>>> import numpy as np
>>> from numpy import linalg as LA
>>> np.set_printoptions(suppress=True, linewidth=120)
>>> tidy = lambda a: np.round(a, 3) + 0
>>> J = np.load("out18.npy")
>>> J
array([[-0.604, -0.617,  0.03 ,  0.422,  0.635,  0.04 ,  0.31 ,  0.422,  0.405,  0.67 , -0.585],
       [ 0.879, -0.876,  0.972, -0.903, -0.929,  0.89 ,  0.793,  0.757, -0.999, -0.988,  0.824],
       [ 0.885, -0.811, -0.999,  0.264,  0.827, -0.995,  0.01 , -0.978, -0.43 ,  0.774, -0.994],
       [-0.986,  0.883, -0.797,  0.635, -0.726, -0.949,  0.05 , -0.572,  0.996,  0.898,  0.994],
       [ 0.883, -0.845, -0.925, -0.726, -0.851, -0.968,  0.726, -0.887, -0.989, -0.782,  0.336],
       [ 0.68 , -0.997,  1.   , -0.969, -0.975,  0.999,  0.986,  0.998, -1.   , -0.999,  0.97 ],
       [-0.1  ,  0.975, -0.887,  0.585,  0.558, -0.592, -0.905, -0.814,  0.992,  0.762, -0.397],
       [ 0.949,  0.982, -0.999,  0.617,  0.94 , -0.954, -0.983, -0.992,  0.987,  0.843, -0.997],
       [ 0.67 , -0.207,  0.363,  0.159,  0.854,  0.8  , -0.47 ,  0.38 , -0.245,  0.07 , -0.972],
       [-0.03 ,  0.941, -0.909,  0.89 ,  0.991,  0.06 , -0.963, -0.604,  0.998,  0.972, -0.997],
       [ 1.   , -0.793,  0.999, -0.985, -0.611,  1.   , -0.197,  0.934, -1.   , -1.   , -0.957],
       [ 0.282,  0.898,  0.999, -0.319,  0.05 ,  0.999, -0.77 ,  0.973, -0.03 , -0.883,  0.371],
       [-0.501, -0.67 ,  0.982, -0.235, -0.207,  0.956,  0.572,  0.94 , -0.766, -0.558,  0.572],
       [ 0.706, -0.814,  0.998, -0.983, -0.999,  0.909,  0.956,  0.876, -1.   , -0.999,  1.   ],
       [ 0.957,  0.854, -0.98 ,  0.05 ,  0.653, -0.827, -0.892, -0.96 ,  0.493,  0.119, -0.972],
       [-0.929,  0.96 , -0.952,  0.831,  0.508, -0.919, -0.757, -0.797,  0.999,  0.968,  0.493]])
>>> LA.norm(J, axis=1).argmax()
np.int64(5)
>>> tidy(LA.norm(J, "nuc"))
np.float64(22.985)
>>> tidy(LA.norm(J[6], 1)), tidy(LA.norm(J[6], np.inf))
(np.float64(7.567), np.float64(0.992))
>>> tidy(LA.norm(J, 2))
np.float64(8.549)
>>> tidy(LA.norm(J[6] - J[0]))
np.float64(2.73)
>>> x = np.array([-2, -2, 1, -1, -1, 2, -1, -2, -1, 1, 0])
>>> h = np.maximum(J @ x, 0)
>>> tidy(h)
array([0.606, 2.282, 0.   , 0.   , 0.   , 2.595, 0.   , 0.   , 0.049, 0.   , 2.51 , 0.   , 3.434, 2.307, 0.   , 0.   ])
>>> tidy(np.maximum(J @ (3 * x), 0))
array([ 1.818,  6.846,  0.   ,  0.   ,  0.   ,  7.785,  0.   ,  0.   ,  0.147,  0.   ,  7.53 ,  0.   , 10.302,  6.921,
        0.   ,  0.   ])
>>> tidy(np.tanh(J @ x))
array([ 0.541,  0.979, -0.792, -0.886, -0.105,  0.989, -0.99 , -1.   ,  0.049, -0.982,  0.987, -0.809,  0.998,  0.98 ,
       -1.   , -0.954])
>>> tidy(np.maximum(J @ x, 0) - np.maximum(-J @ x, 0))
array([ 0.606,  2.282, -1.078, -1.402, -0.105,  2.595, -2.661, -5.503,  0.049, -2.347,  2.51 , -1.123,  3.434,  2.307,
       -4.521, -1.871])
>>> ang = np.radians(15)
>>> r_ = np.eye(11)
>>> r_[8, 8] = r_[9, 9] = np.cos(ang)
>>> r_[8, 9], r_[9, 8] = -np.sin(ang), np.sin(ang)
>>> tidy(r_)
array([[ 1.   ,  0.   ,  0.   ,  0.   ,  0.   ,  0.   ,  0.   ,  0.   ,  0.   ,  0.   ,  0.   ],
       [ 0.   ,  1.   ,  0.   ,  0.   ,  0.   ,  0.   ,  0.   ,  0.   ,  0.   ,  0.   ,  0.   ],
       [ 0.   ,  0.   ,  1.   ,  0.   ,  0.   ,  0.   ,  0.   ,  0.   ,  0.   ,  0.   ,  0.   ],
       [ 0.   ,  0.   ,  0.   ,  1.   ,  0.   ,  0.   ,  0.   ,  0.   ,  0.   ,  0.   ,  0.   ],
       [ 0.   ,  0.   ,  0.   ,  0.   ,  1.   ,  0.   ,  0.   ,  0.   ,  0.   ,  0.   ,  0.   ],
       [ 0.   ,  0.   ,  0.   ,  0.   ,  0.   ,  1.   ,  0.   ,  0.   ,  0.   ,  0.   ,  0.   ],
       [ 0.   ,  0.   ,  0.   ,  0.   ,  0.   ,  0.   ,  1.   ,  0.   ,  0.   ,  0.   ,  0.   ],
       [ 0.   ,  0.   ,  0.   ,  0.   ,  0.   ,  0.   ,  0.   ,  1.   ,  0.   ,  0.   ,  0.   ],
       [ 0.   ,  0.   ,  0.   ,  0.   ,  0.   ,  0.   ,  0.   ,  0.   ,  0.966, -0.259,  0.   ],
       [ 0.   ,  0.   ,  0.   ,  0.   ,  0.   ,  0.   ,  0.   ,  0.   ,  0.259,  0.966,  0.   ],
       [ 0.   ,  0.   ,  0.   ,  0.   ,  0.   ,  0.   ,  0.   ,  0.   ,  0.   ,  0.   ,  1.   ]])
>>> out = J @ r_.T
>>> tidy(LA.det(r_)), tidy(np.trace(r_))
(np.float64(1.0), np.float64(10.932))
>>> np.allclose(LA.norm(J, axis=1), LA.norm(out, axis=1))
True
